In [1]: import numpy as np

In [2]: np.set_printoptions(suppress=True, linewidth=200)

In [3]: J = np.load("out16.npy")

In [4]: J
Out[4]: 
array([[ -1,  -3,  -2,   1,  -1,   3,  -3,   2,   1,   3,  -2],
       [  3,   3,  -3,  -3,  -2,  -3,  -1,  -3,   1,  -1,  -2],
       [  1,  -1,   2,  -2,  -2,  -3,  -3,  -1,   3,   3,  -2],
       [  1,   0,  -1,   2,   2,  -1,  -1,  -2,  -1,  -1,   0],
       [  2,  -3,   1,  -2,  -1,  -3,   0,   3,  -3,  -3,  -1],
       [ -2,   2,  -1,  -2,  -1,  -1,   3,  -1,  -2,  -3,  -2],
       [ -3,  -1,   0,  -1,   3,   3,  -3,   2,   2,   0,  -2],
       [ -1,   3,   1,  -2,   3,  -1,  -1,   3,   2,   3,  -1],
       [ -2,   1,   3,  -3,  -2,  -1,   3,   0,   2,   2,   1],
       [  1,   1,   0,   1,   2,  -1,   3,  -3,  -2,   3,   2],
       [ 11,   9, -14, -11,  -9,  -9,  -7, -10,   5,  -1, -10]])

In [5]: # rank 10

In [6]: rk = np.linalg.matrix_rank(J)

In [7]: rk
Out[7]: np.int64(10)

In [8]: ns = np.linalg.svd(J)[2][rk:].T

In [9]: [int(np.linalg.matrix_rank(J[:i])) for i in range(1, len(J) + 1)]
Out[9]: [1, 2, 3, 4, 5, 6, 7, 8, 9, 10, 10]

In [10]: np.round(ns[:, 0] / ns[np.abs(ns[:, 0]).round(6).argmax(), 0], 2)
Out[10]: array([ 0.71, -0.31,  0.09,  0.4 ,  0.34,  0.16,  1.  ,  0.12,  0.85, -0.15, -0.89])

In [11]: [int(np.linalg.matrix_rank(J[:, :j + 1])) for j in range(11)]
Out[11]: [1, 2, 3, 4, 5, 6, 7, 8, 9, 10, 10]

In [12]: ns.shape
Out[12]: (11, 1)

In [13]: np.abs(np.diag(np.linalg.qr(J)[1])) > 1e-9
Out[13]: array([ True,  True,  True,  True,  True,  True,  True,  True,  True,  True, False])

In [14]: round(np.trace(np.linalg.pinv(J) @ J), 2)
Out[14]: np.float64(10.0)

In [15]: np.round(J @ np.linalg.pinv(J) @ J, 2) + 0
Out[15]: 
array([[ -1.,  -3.,  -2.,   1.,  -1.,   3.,  -3.,   2.,   1.,   3.,  -2.],
       [  3.,   3.,  -3.,  -3.,  -2.,  -3.,  -1.,  -3.,   1.,  -1.,  -2.],
       [  1.,  -1.,   2.,  -2.,  -2.,  -3.,  -3.,  -1.,   3.,   3.,  -2.],
       [  1.,   0.,  -1.,   2.,   2.,  -1.,  -1.,  -2.,  -1.,  -1.,   0.],
       [  2.,  -3.,   1.,  -2.,  -1.,  -3.,   0.,   3.,  -3.,  -3.,  -1.],
       [ -2.,   2.,  -1.,  -2.,  -1.,  -1.,   3.,  -1.,  -2.,  -3.,  -2.],
       [ -3.,  -1.,   0.,  -1.,   3.,   3.,  -3.,   2.,   2.,   0.,  -2.],
       [ -1.,   3.,   1.,  -2.,   3.,  -1.,  -1.,   3.,   2.,   3.,  -1.],
       [ -2.,   1.,   3.,  -3.,  -2.,  -1.,   3.,   0.,   2.,   2.,   1.],
       [  1.,   1.,   0.,   1.,   2.,  -1.,   3.,  -3.,  -2.,   3.,   2.],
       [ 11.,   9., -14., -11.,  -9.,  -9.,  -7., -10.,   5.,  -1., -10.]])

In [16]: np.unique(J.round(6), axis=0).shape
Out[16]: (11, 11)

In [17]: np.allclose(J[:-1].T @ np.linalg.lstsq(J[:-1].T, J[-1])[0], J[-1])
Out[17]: True

In [18]: cov = J.T @ J

In [19]: np.diag(cov)
Out[19]: array([156, 125, 226, 162, 122, 131, 106, 150,  66,  61, 127])

In [20]: cov
Out[20]: 
array([[ 156,   99, -163, -119, -110, -126,  -80, -128,   43,  -19, -107],
       [  99,  125, -130, -114,  -75,  -97,  -42, -111,   51,   -7,  -87],
       [-163, -130,  226,  144,  125,  118,  107,  152,  -61,   27,  149],
       [-119, -114,  144,  162,  115,  124,   74,  104,  -69,   12,  127],
       [-110,  -75,  125,  115,  122,   98,   57,   99,  -47,   17,   96],
       [-126,  -97,  118,  124,   98,  131,   50,  108,  -38,   17,   93],
       [ -80,  -42,  107,   74,   57,   50,  106,   51,  -61,   -6,   94],
       [-128, -111,  152,  104,   99,  108,   51,  150,  -43,   12,   90],
       [  43,   51,  -61,  -69,  -47,  -38,  -61,  -43,   66,   26,  -61],
       [ -19,   -7,   27,   12,   17,   17,   -6,   12,   26,   61,   14],
       [-107,  -87,  149,  127,   96,   93,   94,   90,  -61,   14,  127]])

In [21]: np.round(np.linalg.svd(J, compute_uv=False) ** 2, 2) + 0
Out[21]: array([1037.37,  125.58,   84.83,   69.77,   50.89,   33.81,   15.3 ,   10.62,    3.6 ,    0.24,    0.  ])
